% ipython --no-banner

In [1]: import numpy as np

In [2]: np.set_printoptions(precision=1, suppress=True, linewidth=100, sign=" ")

In [3]: rnd = lambda a: np.round(a, 1) + 0

In [4]: other = np.array([[0, 1, 1, 0, 2, 3], [1, 0, 1, 3, 0, 1]])

In [5]: feats = other.T @ other

In [6]: print(feats)
[[  1   0   1   3   0   1]
 [  0   1   1   0   2   3]
 [  1   1   2   3   2   4]
 [  3   0   3   9   0   3]
 [  0   2   2   0   4   6]
 [  1   3   4   3   6  10]]

In [7]: # looks like rank 2

In [8]: T = np.stack([feats, 4 * feats, feats[::-1]])

In [9]: print(np.einsum("bij,cij->bc", T, T))
[[  401  1604   204]
 [ 1604  6416   816]
 [  204   816   401]]

In [10]: print(rnd(np.linalg.det(T)))
[ 0.  0.  0.]

In [11]: print((T @ feats.T).shape)
(3, 6, 6)

In [12]: rng = np.random.default_rng(758988)

In [13]: lab = rng.permutation(6)

In [14]: print(lab)
[ 3  4  2  5  1  0]

In [15]: other = feats[lab][:, lab]

In [16]: print(np.allclose(other, feats))
False

In [17]: print(np.abs(feats).max())
10

In [18]: print(np.unravel_index(np.abs(feats).argmax(), feats.shape))
(np.int64(5), np.int64(5))

In [19]: print(np.linalg.matrix_rank(feats))
2

In [20]: print(np.count_nonzero(feats))
28

In [21]: print(rnd(np.linalg.norm(feats)))
20.0

In [22]: print(feats.sum(axis=0))
[  6   7  13  18  14  27]

In [23]: X = np.load("arr.npy")

In [24]: print(X)
[[ 0  0  0  0  1  0  1  1  1  0  0  0  1  0  0]
 [ 0  0  0  0  1  0  1  0  0  0  0  0  1  0  0]
 [ 0  0  0  0  0  0  0  0  1  1  0  0  1  0  0]
 [ 0  0  0  0  0  1  0  0  0  1  0  0  1  0  0]
 [ 1  1  0  0  0  0  1  0  0  0  1  0  0  1  0]
 [ 0  0  0  1  0  0  0  0  1  0  0  0  0  0  1]
 [ 1  1  0  0  1  0  0  0  0  0  0  0  0  0  0]
 [ 1  0  0  0  0  0  0  0  0  1  0  0  0  0  0]
 [ 1  0  1  0  0  1  0  0  0  0  1  0  0  1  0]
 [ 0  0  1  1  0  0  0  1  0  0  0  0  1  0  1]
 [ 0  0  0  0  1  0  0  0  1  0  0  0  0  0  1]
 [ 0  0  0  0  0  0  0  0  0  0  0  0  0  0  0]
 [ 1  1  1  1  0  0  0  0  0  1  0  0  0  0  0]
 [ 0  0  0  0  1  0  0  0  1  0  0  0  0  0  0]
 [ 0  0  0  0  0  1  0  0  0  1  1  0  0  0  0]]

In [25]: # 2 blocks once reordered

In [26]: print(np.trace(X @ X @ X) // 6)
4

In [27]: print(X.sum(axis=0))
[ 5  3  3  3  5  3  3  2  5  5  3  0  5  2  3]

In [28]: L = np.diag(X.sum(axis=1)) - X

In [29]: print(round(np.linalg.det(L[1:, 1:])))
0

In [30]: print((np.linalg.eigvalsh(L) < 1e-8).sum())
2

In [31]: print(rnd(np.linalg.eigvalsh(L)))
[ 0.   0.   1.1  1.4  1.8  2.   2.5  3.3  3.5  3.8  4.9  5.7  6.1  6.4  7.6]

In [32]: U, sig, Vt = np.linalg.svd(X)

In [33]: print(np.argmax(sig[:-1] / (sig[1:] + 1e-6)) + 1)
14

In [34]: print(rnd(sig))
[ 3.8  3.2  2.5  2.3  2.   1.9  1.4  1.1  0.9  0.8  0.7  0.6  0.3  0.1  0. ]

In [35]: other = U[:, :14] @ np.diag(sig[:14]) @ Vt[:14]

In [36]: print(np.linalg.matrix_rank(X, rtol=0.05))
13

In [37]: evals, vecs = np.linalg.eigh(X)

In [38]: x = np.array([-2, 2, 2, -2, -2, 2, 0, -2, 2, 0, -1, 2, 1, 0, 0])

In [39]: print(np.abs(X).sum(axis=1).max(), rnd(np.abs(evals).max()))
5 3.8

In [40]: print(rnd(np.linalg.eigvalsh(X[1:, 1:])))
[-2.7 -2.2 -1.8 -1.4 -0.7 -0.5 -0.1  0.   0.3  0.7  1.   1.9  2.3  3.4]

In [41]: print((np.sign(vecs[:, -1].round(6)) == np.sign(vecs[0, -1].round(6))).astype(int))
[ 1  1  1  1  1  1  1  1  1  1  1  0  1  1  1]

In [42]: print(rnd(x @ X @ x / (x @ x)), rnd(evals[0]), rnd(evals[-1]))
0.2 -3.2 3.8

In [43]: print(x @ X @ x)
8

In [44]: mat = np.loadtxt("run6.csv", delimiter=",")

In [45]: print(rnd(mat))
[[-11.4 -15.2 -19.1]
 [-11.2 -14.8 -18.7]
 [ -8.1 -10.6 -13.8]
 [ -6.9  -8.9 -11.7]
 [ -6.2  -7.9 -10.6]
 [ -3.9  -4.8  -6.8]
 [ -1.1  -1.2  -2.2]
 [ -0.1   0.   -0.4]
 [ -0.1   0.   -0.4]
 [  0.    0.1   0. ]
 [  0.    0.    0. ]
 [  0.    0.    0. ]
 [  0.1   0.2   0.1]
 [  0.1   0.2   0.1]
 [  0.1   0.2   0.2]
 [  0.2   0.4   0.2]
 [  0.6   1.1   0.8]
 [  1.1   1.8   1.4]
 [  1.7   2.8   2.2]
 [  2.4   4.1   3.2]
 [  2.7   4.5   3.6]
 [  3.8   6.2   5.1]
 [  3.8   6.4   5.2]
 [  8.1  13.3  11.2]
 [ 10.8  17.5  14.9]
 [ 12.5  20.2  17.3]
 [ 16.6  26.7  23.2]
 [ 18.2  29.2  25.4]]

In [46]: # rank 2

In [47]: C = mat[[15, 0]].astype(float)

In [48]: for _ in range(7):
    ...:     lab = np.linalg.norm(mat[:, None] - C, axis=-1).argmin(axis=1)
    ...:     C = np.array([mat[lab == j].mean(axis=0) for j in range(2)])
    ...: 

In [49]: print(lab)
[ 1  1  1  1  1  1  0  0  0  0  0  0  0  0  0  0  0  0  0  0  0  0  0  0  0  0  0  0]

In [50]: print(np.abs(C[1] - C[0]).argmax())
2

In [51]: print(np.bincount(lab))
[ 22   6]

In [52]: print(rnd(C[1] - C[0]))
[-11.6 -16.4 -18.5]

In [53]: print(rnd(C))
[[  3.7   6.1   5. ]
 [ -7.9 -10.4 -13.4]]

In [54]: rank = np.linalg.matrix_rank(mat)

In [55]: print(rank)
2

In [56]: null = np.linalg.svd(mat)[2][rank:].T

In [57]: print(null.shape)
(3, 1)

In [58]: print([int(np.linalg.matrix_rank(np.delete(mat, i, axis=0))) for i in range(28)])
[2, 2, 2, 2, 2, 2, 2, 2, 2, 2, 2, 2, 2, 2, 2, 2, 2, 2, 2, 2, 2, 2, 2, 2, 2, 2, 2, 2]

In [59]: print(np.allclose(mat @ null, 0))
True

In [60]: print(rnd(null @ null.T))
[[ 0.8 -0.3 -0.3]
 [-0.3  0.1  0.1]
 [-0.3  0.1  0.1]]

In [61]: U, sig, Vt = np.linalg.svd(mat)

In [62]: print(rnd(sig))
[ 88.3   7.4   0. ]

In [63]: print(np.argmax(sig[:-1] / (sig[1:] + 1e-6)) + 1)
2

In [64]: other = U[:, :2] @ np.diag(sig[:2]) @ Vt[:2]

In [65]: print(np.linalg.matrix_rank(mat, rtol=0.05))
2

In [66]: print(rnd(other))
[[-11.4 -15.2 -19.1]
 [-11.2 -14.8 -18.7]
 [ -8.1 -10.6 -13.8]
 [ -6.9  -8.9 -11.7]
 [ -6.2  -7.9 -10.6]
 [ -3.9  -4.8  -6.8]
 [ -1.1  -1.2  -2.2]
 [ -0.1   0.   -0.4]
 [ -0.1   0.   -0.4]
 [  0.    0.1   0. ]
 [  0.    0.    0. ]
 [  0.    0.    0. ]
 [  0.1   0.2   0.1]
 [  0.1   0.2   0.1]
 [  0.1   0.2   0.2]
 [  0.2   0.4   0.2]
 [  0.6   1.1   0.8]
 [  1.1   1.8   1.4]
 [  1.7   2.8   2.2]
 [  2.4   4.1   3.2]
 [  2.7   4.5   3.6]
 [  3.8   6.2   5.1]
 [  3.8   6.4   5.2]
 [  8.1  13.3  11.2]
 [ 10.8  17.5  14.9]
 [ 12.5  20.2  17.3]
 [ 16.6  26.7  23.2]
 [ 18.2  29.2  25.4]]

In [67]: Xc = mat - mat.mean(axis=0)

In [68]: U, sig, Vt = np.linalg.svd(Xc, full_matrices=False)

In [69]: print(rnd(sig))
[ 87.   5.   0.]

In [70]: print((np.sign(U[:, 0]) == np.sign(U[0, 0])).astype(int))
[ 1  1  1  1  1  1  1  1  1  1  1  1  1  1  1  1  1  1  0  0  0  0  0  0  0  0  0  0]

In [71]: print(rnd(Xc.mean(axis=0)))
[ 0.  0.  0.]
